% python3 -q
>>> import numpy as np
>>> np.set_printoptions(precision=1, suppress=True, linewidth=160, legacy="1.25")
>>> tidy = lambda a: np.round(a, 1) + 0
>>> u = np.array([2, 2, 3, -3])
>>> X = 3 * np.eye(4) + np.outer(u, u)
>>> X
array([[ 7.,  4.,  6., -6.],
       [ 4.,  7.,  6., -6.],
       [ 6.,  6., 12., -9.],
       [-6., -6., -9., 12.]])
>>> vals, V = np.linalg.eig(X)
>>> tidy(np.sort(np.linalg.eigvals(X.T)))
array([ 3.,  3.,  3., 29.])
>>> tidy(X @ V[:, 0] - vals[0] * V[:, 0])
array([0., 0., 0., 0.])
>>> vec = np.array([2, -9, -4, -7])
>>> rhs = X @ vec
>>> coef, lr = np.zeros(4), 1 / np.linalg.norm(X, 2) ** 2
>>> for i in range(5):
...     coef -= lr * X.T @ (X @ coef - rhs)
...     if i % 1 == 0: print(i, round(np.linalg.norm(X @ coef - rhs), 1))
... 
0 36.2
1 35.8
2 35.5
3 35.1
4 34.7
>>> tidy(np.linalg.cond(X))
9.7
>>> data = np.load("a.npy")
>>> data
array([[ 0.3, -2. , -2. ,  1. , -1. ],
       [ 2. ,  1.3, -1. ,  0. ,  0. ],
       [-1. ,  2. ,  2.3,  1. ,  0. ],
       [ 2. , -1. ,  0. ,  1.3, -2. ],
       [ 0. , -2. , -2. ,  1. , -0.7]])
>>> vec = np.array([2, 2, 2, 0, 0])
>>> rhs = data @ vec
>>> rhs
array([-7.4,  4.6,  6.6,  2. , -8. ])
>>> tidy(np.linalg.solve(data, data[:, 0]))
array([1., 0., 0., 0., 0.])
>>> print(tidy(np.linalg.solve(data, 3 * rhs)))
[6. 6. 6. 0. 0.]
>>> tidy(np.linalg.solve(data, rhs + data[:, 3]))
array([2., 2., 2., 1., 0.])
>>> tidy(np.einsum("ij,ji->", data, data))
1.2
>>> print(tidy(np.linalg.det(2 * data)), tidy(np.linalg.det(data)))
-165.7 -5.2
>>> tidy(np.linalg.det(data.T))
-5.2
>>> print(np.einsum("ii->", data))
4.5
>>> tidy(np.linalg.eigvals(data))
array([ 1.8+2.2j,  1.8-2.2j, -1.2+0.j ,  0.3+0.j ,  1.9+0.j ])
>>> left, sig, Vt = np.linalg.svd(data)
>>> print(tidy(sig))
[5.5 3.1 2.6 1.3 0.1]
>>> Y = left[:, :4] @ np.diag(sig[:4]) @ Vt[:4]
>>> tidy(np.linalg.norm(data - Y, 2)), tidy(sig[4])
(0.1, 0.1)
>>> print(tidy(np.linalg.norm(data - Y) / np.linalg.norm(data)))
0.0
>>> arr = np.vander(np.arange(7) - 2, 4, increasing=True)
>>> print(arr)
[[ 1 -2  4 -8]
 [ 1 -1  1 -1]
 [ 1  0  0  0]
 [ 1  1  1  1]
 [ 1  2  4  8]
 [ 1  3  9 27]
 [ 1  4 16 64]]
>>> # column 3 dominates
>>> arr[6] @ arr[5]
1885
>>> np.linalg.norm(arr, axis=1).argmax()
6
>>> tidy(np.linalg.norm(arr, axis=0))
array([ 2.6,  5.9, 19.3, 70.4])
>>> tidy(np.linalg.norm(arr, 1)), tidy(np.linalg.norm(arr, np.inf))
(109.0, 85.0)
